$ python3 -q
>>> import numpy as np
>>> np.set_printoptions(suppress=True, linewidth=100)
>>> rnd = lambda a: np.round(a, 2) + 0
>>> A = np.load("x.npy")
>>> print(rnd(A))
[[-0.28 -0.33  0.46 -0.16 -0.27  0.71]
 [ 0.76 -0.59  0.23 -0.01  0.06 -0.1 ]
 [-0.14 -0.33 -0.32 -0.21 -0.78 -0.34]
 [-0.21  0.05  0.57 -0.6   0.16 -0.5 ]
 [-0.21 -0.06  0.49  0.75 -0.2  -0.33]
 [ 0.49  0.65  0.27 -0.08 -0.5   0.11]]
>>> print(np.allclose(A @ A.T, A.T @ A))
True
>>> print(rnd(np.abs(np.linalg.eigvals(A)).max()))
1.0
>>> print(rnd((A + A.T) / 2))
[[-0.28  0.22  0.16 -0.19 -0.24  0.6 ]
 [ 0.22 -0.59 -0.05  0.02  0.    0.28]
 [ 0.16 -0.05 -0.32  0.18 -0.14 -0.03]
 [-0.19  0.02  0.18 -0.6   0.45 -0.29]
 [-0.24  0.   -0.14  0.45 -0.2  -0.41]
 [ 0.6   0.28 -0.03 -0.29 -0.41  0.11]]
>>> print(rnd(np.sort(np.abs(np.linalg.eigvals(A)))))
[1. 1. 1. 1. 1. 1.]
>>> print(rnd(np.linalg.det(A)))
-1.0
>>> print(rnd((A - A.T) / 2))
[[ 0.   -0.54  0.3   0.02 -0.03  0.11]
 [ 0.54  0.    0.28 -0.03  0.06 -0.38]
 [-0.3  -0.28  0.   -0.39 -0.64 -0.3 ]
 [-0.02  0.03  0.39  0.   -0.29 -0.21]
 [ 0.03 -0.06  0.64  0.29  0.    0.08]
 [-0.11  0.38  0.3   0.21 -0.08  0.  ]]
>>> x0 = np.array([1, 2, 5, 5, 3, 7])
>>> print(rnd(A @ np.eye(6)[0]))
[-0.28  0.76 -0.14 -0.21 -0.21  0.49]
>>> print(rnd((A * x0).sum(axis=1)))
[ 4.73  0.18 -8.18 -3.28  2.98  2.02]
>>> print((A @ x0).argmax())
0
>>> print(np.linalg.norm(A @ x0) <= np.linalg.norm(A, 2) * np.linalg.norm(x0) + 1e-9)
True
>>> J = np.load("data.npy")
>>> print(rnd(J))
[[-0.51  0.46  0.37  0.46  0.4  -0.07]
 [ 0.21 -0.54 -0.29  0.52  0.55 -0.08]
 [-0.73 -0.4  -0.2  -0.34  0.04 -0.39]
 [-0.09 -0.54  0.67  0.28 -0.4   0.09]
 [-0.09  0.16 -0.43  0.56 -0.61 -0.33]
 [-0.38 -0.07 -0.33  0.12 -0.09  0.85]]
>>> # keeps lengths
>>> print(rnd(np.linalg.norm(J, axis=0)))
[1. 1. 1. 1. 1. 1.]
>>> print(rnd(np.linalg.pinv(J)))
[[-0.51  0.21 -0.73 -0.09 -0.09 -0.38]
 [ 0.46 -0.54 -0.4  -0.54  0.16 -0.07]
 [ 0.37 -0.29 -0.2   0.67 -0.43 -0.33]
 [ 0.46  0.52 -0.34  0.28  0.56  0.12]
 [ 0.4   0.55  0.04 -0.4  -0.61 -0.09]
 [-0.07 -0.08 -0.39  0.09 -0.33  0.85]]
>>> print(rnd(np.linalg.svd(J, compute_uv=False)))
[1. 1. 1. 1. 1. 1.]
>>> print(rnd(J @ J.T))
[[1. 0. 0. 0. 0. 0.]
 [0. 1. 0. 0. 0. 0.]
 [0. 0. 1. 0. 0. 0.]
 [0. 0. 0. 1. 0. 0.]
 [0. 0. 0. 0. 1. 0.]
 [0. 0. 0. 0. 0. 1.]]
>>> print(rnd(J[:, 0] @ J[:, 3]))
0.0
>>> X = np.load("arr.npy")
>>> print(X)
[[-2.06  3.43]
 [ 3.43  2.06]]
>>> w, evecs = np.linalg.eigh(X)
>>> print(w.sum(), np.trace(X))
0.0 0.0
>>> print(rnd(np.abs(evecs[:, -1])))
[0.49 0.87]
>>> print(rnd(np.linalg.svd(X, compute_uv=False)))
[4. 4.]
>>> print((w > 1e-8).sum(), (w < -1e-8).sum())
1 1
>>> print(np.abs(evecs[:, -1]).round(6).argmax())
1
>>> feats = np.load("sample18.npy")
>>> print(feats)
[[ -4.99   0.94   0.06]
 [ 11.26   0.83   2.65]
 [ 21.72  -1.38  -6.8 ]
 [-19.15   0.5   -0.18]
 [-11.21  -0.48  -2.12]
 [ 12.73  -0.78   3.76]
 [  6.91  -0.67   6.29]
 [  4.08   0.47   3.24]
 [  9.37  -0.23   0.53]
 [ -0.37   0.34   6.68]
 [-27.39  -0.1    1.18]
 [  2.98   0.61  -3.82]
 [ -9.03   0.47   2.61]
 [-18.48  -0.35   2.1 ]
 [ -0.45   0.12   4.47]
 [ 19.55   0.45   3.61]
 [  3.51  -0.73  -3.26]
 [  4.25   0.71  -5.15]
 [ 13.38   0.7   -4.4 ]
 [-28.55  -0.16   1.97]
 [ 12.8   -0.65  -8.98]
 [-26.8   -0.05  -6.54]
 [-18.18  -0.68  -0.22]
 [ 23.09  -0.46   3.77]
 [-31.53   0.33   2.38]
 [ -4.89   1.27   3.04]
 [ 14.92  -0.06  -1.11]
 [-14.3   -0.31  -2.41]
 [ 10.22  -0.62  -3.82]]
>>> out = np.array([[-3, -1], [-1, -3], [-2, 3]])
>>> print(np.vstack([feats, out.T]).shape)
(31, 3)
>>> print(np.linalg.matrix_rank(feats @ out))
2
>>> mat = np.load("case18.npy")
>>> print(mat)
[[4 4 7 8 4]
 [4 7 9 3 6]
 [1 8 6 0 1]
 [0 0 2 7 7]]
>>> r0, g = mat[3], mat[1]
>>> print(r0 @ g)
81
>>> p = (r0 @ g) / (r0 @ r0) * r0
>>> print(rnd(g - p))
[ 4.    7.    7.41 -2.56  0.44]
>>> print(np.outer(r0, g))
[[ 0  0  0  0  0]
 [ 0  0  0  0  0]
 [ 8 14 18  6 12]
 [28 49 63 21 42]
 [28 49 63 21 42]]
>>> rng = np.random.default_rng(51)
>>> lab = rng.permutation(6)
>>> print(lab)
[1 0 3 2 5 4]
>>> out = A[lab][:, lab]
>>> print(rnd(np.sort(np.abs(np.linalg.eigvals(out)))))
[1. 1. 1. 1. 1. 1.]
>>> print(rnd(out))
[[-0.59  0.76 -0.01  0.23 -0.1   0.06]
 [-0.33 -0.28 -0.16  0.46  0.71 -0.27]
 [ 0.05 -0.21 -0.6   0.57 -0.5   0.16]
 [-0.33 -0.14 -0.21 -0.32 -0.34 -0.78]
 [ 0.65  0.49 -0.08  0.27  0.11 -0.5 ]
 [-0.06 -0.21  0.75  0.49 -0.33 -0.2 ]]
>>> print(np.allclose(out, A))
False
>>> print(rnd(np.trace(out)))
-1.89
>>> print(rnd(np.linalg.det(out)), rnd(np.linalg.det(A[lab])))
-1.0 1.0
>>> t = np.radians(90)
>>> R = np.eye(5)
>>> R[4, 4] = R[0, 0] = np.cos(t)
>>> R[4, 0], R[0, 4] = -np.sin(t), np.sin(t)
>>> print(rnd(R))
[[ 0.  0.  0.  0.  1.]
 [ 0.  1.  0.  0.  0.]
 [ 0.  0.  1.  0.  0.]
 [ 0.  0.  0.  1.  0.]
 [-1.  0.  0.  0.  0.]]
>>> out = mat @ R.T
>>> print(rnd(np.linalg.svd(mat, compute_uv=False)), rnd(np.linalg.svd(out, compute_uv=False)))
[21.09  9.65  3.56  2.38] [21.09  9.65  3.56  2.38]
>>> print(np.allclose(mat @ mat.T, out @ out.T))
True
>>> W0 = np.load("mat.npy")
>>> print(W0)
[[ 1 -3  2]
 [-3 13 -6]
 [ 2 -6  4]]
>>> print(np.linalg.cond(W0) > 100)
True
>>> print([round(float(x), 2) for x in np.linalg.svd(W0, compute_uv=False)[:3]])
[16.81, 1.19, 0.0]
>>> M = np.triu(rng.random((5, 5)) < 0.5, 1).astype(int)
>>> M = M + M.T
>>> print(M)
[[0 0 1 0 0]
 [0 0 0 0 1]
 [1 0 0 1 1]
 [0 0 1 0 1]
 [0 1 1 1 0]]
>>> out = np.array([[3, 6], [5, 2], [2, 2], [5, 9], [1, 3], [1, 5]])
>>> print(rnd(J @ out))
[[  4.18   3.61]
 [  0.43   5.56]
 [ -6.63 -10.43]
 [ -0.56   1.49]
 [  1.55   0.51]
 [ -0.82   1.94]]
>>> print(np.linalg.matrix_rank(J @ out))
2
>>> print(rnd(out.T @ J.T))
[[  4.18   0.43  -6.63  -0.56   1.55  -0.82]
 [  3.61   5.56 -10.43   1.49   0.51   1.94]]
>>> print((M + M.T) / 2)
[[0. 0. 1. 0. 0.]
 [0. 0. 0. 0. 1.]
 [1. 0. 0. 1. 1.]
 [0. 0. 1. 0. 1.]
 [0. 1. 1. 1. 0.]]
>>> print(rnd(np.linalg.det(M)))
0.0
>>> print(np.trace(M))
0
>>> print(np.allclose(M, M.T))
True
>>> print(M @ M)
[[1 0 0 1 1]
 [0 1 1 1 0]
 [0 1 3 1 1]
 [1 1 1 2 1]
 [1 0 1 1 3]]
>>> print(np.allclose(M @ M.T, M.T @ M))
True
>>> print(rnd(np.linalg.eigvals(M).sum().real))
0.0
>>> print(rnd(np.linalg.det(M[::-1])))
0.0
>>> print(np.einsum("ij,ji->", M, M))
10
>>> print(np.einsum("ii->", M))
0
>>> print(rnd(np.linalg.det(M.T)))
0.0
>>> print(rnd(np.poly(M)))
[ 1.  0. -5. -2.  3.  0.]
>>> def softmax(z):
...     e = np.exp(z - z.max(axis=-1, keepdims=True))
...     return e / e.sum(axis=-1, keepdims=True)
... 
>>> print(rnd(softmax(M).sum(axis=1)))
[1. 1. 1. 1. 1.]
>>> print(rnd(softmax(M[2])))
[0.27 0.1  0.1  0.27 0.27]
>>> print(rnd(softmax(M[2] + -3)))
[0.27 0.1  0.1  0.27 0.27]
>>> print(rnd(softmax(10 * M[2])))
[0.33 0.   0.   0.33 0.33]
>>> scores = M @ M.T / np.sqrt(5)
>>> print(rnd(softmax(scores)[2] @ M))
[0.4  0.16 0.43 0.57 0.73]
>>> print(softmax(scores).round(6).argmax(axis=1))
[0 1 2 3 4]
>>> print(rnd(softmax(scores + np.triu(np.full(scores.shape, -np.inf), 1))))
[[1.   0.   0.   0.   0.  ]
 [0.39 0.61 0.   0.   0.  ]
 [0.16 0.24 0.6  0.   0.  ]
 [0.22 0.22 0.22 0.34 0.  ]
 [0.16 0.11 0.16 0.16 0.4 ]]
>>> w, evecs = np.linalg.eigh(M)
>>> x0 = np.array([3, 1, 3, 1, 1])
>>> print(rnd(x0 @ M @ x0 / (x0 @ x0)), rnd(w[0]), rnd(w[-1]))
1.62 -1.62 2.3
>>> print((np.sign(evecs[:, -1].round(6)) == np.sign(evecs[0, -1].round(6))).astype(int))
[1 1 1 1 1]
>>> print(x0 @ M @ x0)
34
>>> E = np.array([[2, 1, 1, 2, 1], [0, 2, 1, 3, 2], [0, 2, 1, 3, 2]])
>>> print(E)
[[2 1 1 2 1]
 [0 2 1 3 2]
 [0 2 1 3 2]]
>>> print(np.linalg.matrix_rank(E, rtol=0.1))
2
>>> print(rnd(np.trace(np.linalg.pinv(E) @ E)))
2.0
>>> print(rnd(E @ np.linalg.pinv(E) @ E))
[[2. 1. 1. 2. 1.]
 [0. 2. 1. 3. 2.]
 [0. 2. 1. 3. 2.]]
>>> Uu, s, Vh = np.linalg.svd(E)
>>> evecs = Vh[:(s > 1e-8).sum()]
>>> x0 = E[2] + 2 * E[0] + rng.integers(2) * np.eye(5)[4]
>>> print(x0)
[4. 4. 3. 7. 4.]
>>> print(rnd(evecs.T @ evecs))
[[ 0.94 -0.1   0.18  0.08 -0.1 ]
 [-0.1   0.23  0.09  0.32  0.23]
 [ 0.18  0.09  0.09  0.18  0.09]
 [ 0.08  0.32  0.18  0.51  0.32]
 [-0.1   0.23  0.09  0.32  0.23]]
>>> print(rnd(np.diag(evecs.T @ evecs)))
[0.94 0.23 0.09 0.51 0.23]
>>> print(np.linalg.matrix_rank(np.vstack([E, x0])))
2
>>> print(np.allclose(evecs.T @ evecs @ x0, x0))
True
>>> x0 = np.array([0, 1, 3, 0, 3])
>>> a = np.maximum(E @ x0, 0)
>>> print(a)
[ 7 11 11]
>>> print(E * (a > 1e-9)[:, None])
[[2 1 1 2 1]
 [0 2 1 3 2]
 [0 2 1 3 2]]
>>> print(np.maximum(E @ (3 * x0), 0))
[21 33 33]
>>> print(np.flatnonzero(a > 1e-9))
[0 1 2]
>>> print(rnd(np.tanh(E @ x0)))
[1. 1. 1.]
>>> rank = np.linalg.matrix_rank(E)
>>> print(rank)
2
>>> null = np.linalg.svd(E)[2][rank:].T
>>> print(np.allclose(E @ null, 0))
True
>>> print(np.linalg.matrix_rank(E.T @ E), np.linalg.matrix_rank(E @ E.T))
2 2
>>> print(null.shape)
(5, 3)
